% python3 -q
>>> import numpy as np
>>> np.set_printoptions(precision=1, suppress=True, linewidth=140, legacy="1.25")
>>> feats = np.load("data.npy")
>>> feats
array([[-0.9,  0.2, -0.2],
       [-0.5, -1. ,  1. ],
       [ 0.2,  1.6, -1.6],
       [-0.5, -0.2,  0.1],
       [ 0.7, -2.2,  2. ],
       [ 0.2,  1.1, -1.2],
       [-1.7,  0.6, -0.6],
       [-0.5,  0.3, -0.4],
       [ 0.1, -0.4,  0.5],
       [-0.5, -1. ,  1.1],
       [-1.2,  0.6, -0.6],
       [-1.8, -2.1,  2.2],
       [ 0.8,  0.4, -0.5],
       [ 0. , -1.3,  1.3],
       [ 0.1, -0.4,  0.5],
       [-0.3,  0.3, -0.2],
       [-1.1,  0.7, -0.7],
       [ 1.3, -0.6,  0.7],
       [ 0.9, -1.5,  1.6],
       [ 0.5,  1.2, -1.2],
       [-0.1, -2.9,  3.2],
       [ 0.3, -0.6,  0.6],
       [ 0.5, -0.6,  0.5],
       [-1.2, -0.5,  0.5],
       [ 0.8, -0.2,  0.2],
       [ 0. ,  0.7, -0.8],
       [ 0.7,  0.4, -0.4],
       [ 1.2, -1. ,  1. ],
       [ 0.3, -0.8,  0.8],
       [-1. , -0.6,  0.6],
       [ 0.9, -0.4,  0.4],
       [ 1.6, -0.1,  0.2],
       [ 2.4, -0.4,  0.5],
       [-1.3,  0. ,  0.1],
       [ 1.1, -0.2,  0.2],
       [ 0.9, -0.5,  0.6],
       [ 1.2,  0.6, -0.5],
       [ 1. , -0.4,  0.4],
       [-0.1, -0.3,  0.1],
       [ 0.5,  1.1, -1.3],
       [ 0.8,  2.2, -2.1],
       [ 2.4, -1.3,  1.2],
       [ 0.2,  0. ,  0. ],
       [ 0.4, -0.1,  0.2],
       [ 0.7, -0.6,  0.7],
       [-0.1,  2. , -2. ],
       [ 0.6, -0.1,  0.1]])
>>> np.linalg.matrix_rank(feats)
3
>>> feats.sum(axis=1)
array([-0.9, -0.5,  0.2, -0.6,  0.5,  0.1, -1.7, -0.6,  0.2, -0.4, -1.2, -1.7,  0.7,  0. ,  0.2, -0.2, -1.1,  1.4,  1. ,  0.5,  0.2,  0.3,
        0.4, -1.2,  0.8, -0.1,  0.7,  1.2,  0.3, -1. ,  0.9,  1.7,  2.5, -1.2,  1.1,  1. ,  1.3,  1. , -0.3,  0.3,  0.9,  2.3,  0.2,  0.5,
        0.8, -0.1,  0.6])
>>> feats.shape
(47, 3)
>>> np.unravel_index(np.abs(feats).argmax(), feats.shape)
(20, 2)
>>> np.abs(feats).max()
3.2
>>> feats - feats[0]
array([[ 0. ,  0. ,  0. ],
       [ 0.4, -1.2,  1.2],
       [ 1.1,  1.4, -1.4],
       [ 0.4, -0.4,  0.3],
       [ 1.6, -2.4,  2.2],
       [ 1.1,  0.9, -1. ],
       [-0.8,  0.4, -0.4],
       [ 0.4,  0.1, -0.2],
       [ 1. , -0.6,  0.7],
       [ 0.4, -1.2,  1.3],
       [-0.3,  0.4, -0.4],
       [-0.9, -2.3,  2.4],
       [ 1.7,  0.2, -0.3],
       [ 0.9, -1.5,  1.5],
       [ 1. , -0.6,  0.7],
       [ 0.6,  0.1,  0. ],
       [-0.2,  0.5, -0.5],
       [ 2.2, -0.8,  0.9],
       [ 1.8, -1.7,  1.8],
       [ 1.4,  1. , -1. ],
       [ 0.8, -3.1,  3.4],
       [ 1.2, -0.8,  0.8],
       [ 1.4, -0.8,  0.7],
       [-0.3, -0.7,  0.7],
       [ 1.7, -0.4,  0.4],
       [ 0.9,  0.5, -0.6],
       [ 1.6,  0.2, -0.2],
       [ 2.1, -1.2,  1.2],
       [ 1.2, -1. ,  1. ],
       [-0.1, -0.8,  0.8],
       [ 1.8, -0.6,  0.6],
       [ 2.5, -0.3,  0.4],
       [ 3.3, -0.6,  0.7],
       [-0.4, -0.2,  0.3],
       [ 2. , -0.4,  0.4],
       [ 1.8, -0.7,  0.8],
       [ 2.1,  0.4, -0.3],
       [ 1.9, -0.6,  0.6],
       [ 0.8, -0.5,  0.3],
       [ 1.4,  0.9, -1.1],
       [ 1.7,  2. , -1.9],
       [ 3.3, -1.5,  1.4],
       [ 1.1, -0.2,  0.2],
       [ 1.3, -0.3,  0.4],
       [ 1.6, -0.8,  0.9],
       [ 0.8,  1.8, -1.8],
       [ 1.5, -0.3,  0.3]])
>>> feats.mean(axis=0)
array([ 0.2, -0.2,  0.2])
>>> labels = feats[:, 0] > np.median(feats[:, 0])
>>> f = feats[labels].mean(axis=0) - feats[~labels].mean(axis=0)
>>> f.round(1) + 0
array([1.5, 0. , 0. ])
>>> D = np.linalg.norm(feats[:, None] - feats[None], axis=-1)
>>> np.linalg.norm(feats, axis=1)
array([0.9, 1.5, 2.3, 0.5, 3.1, 1.6, 1.9, 0.7, 0.6, 1.6, 1.5, 3.5, 1. , 1.8, 0.6, 0.5, 1.5, 1.6, 2.4, 1.8, 4.3, 0.9, 0.9, 1.4, 0.8, 1.1,
       0.9, 1.9, 1.2, 1.3, 1.1, 1.6, 2.5, 1.3, 1.1, 1.2, 1.4, 1.1, 0.3, 1.8, 3.1, 3. , 0.2, 0.5, 1.2, 2.8, 0.6])
>>> D.shape
(47, 47)
>>> D[28]
array([1.9, 0.8, 3.4, 1.2, 1.9, 2.8, 2.8, 1.8, 0.5, 0.9, 2.5, 2.8, 1.8, 0.8, 0.5, 1.6, 2.5, 1. , 1.2, 2.8, 3.2, 0.3, 0.4, 1.6, 1. , 2.2,
       1.7, 0.9, 0. , 1.3, 0.8, 1.6, 2.2, 1.9, 1.2, 0.7, 2.1, 0.9, 0.9, 2.8, 4.2, 2.2, 1.1, 0.9, 0.5, 4. , 1. ])
>>> np.unravel_index(D.round(6).argmax(), D.shape)
(20, 40)
>>> D[28].round(6).argsort(kind="stable")[:4]
array([28, 21, 22, 44])
>>> D.mean(axis=1).argmax()
20
>>> np.linalg.matrix_rank(D ** 2)
5
>>> D[:5, :5]
array([[0. , 1.7, 2.3, 0.6, 3.6],
       [1.7, 0. , 3.7, 1.2, 2. ],
       [2.3, 3.7, 0. , 2.6, 5.3],
       [0.6, 1.2, 2.6, 0. , 3. ],
       [3.6, 2. , 5.3, 3. , 0. ]])
>>> np.flatnonzero(D[28] < D.mean() / 2)
array([ 1,  8,  9, 13, 14, 17, 21, 22, 24, 27, 28, 30, 35, 37, 38, 43, 44, 46])
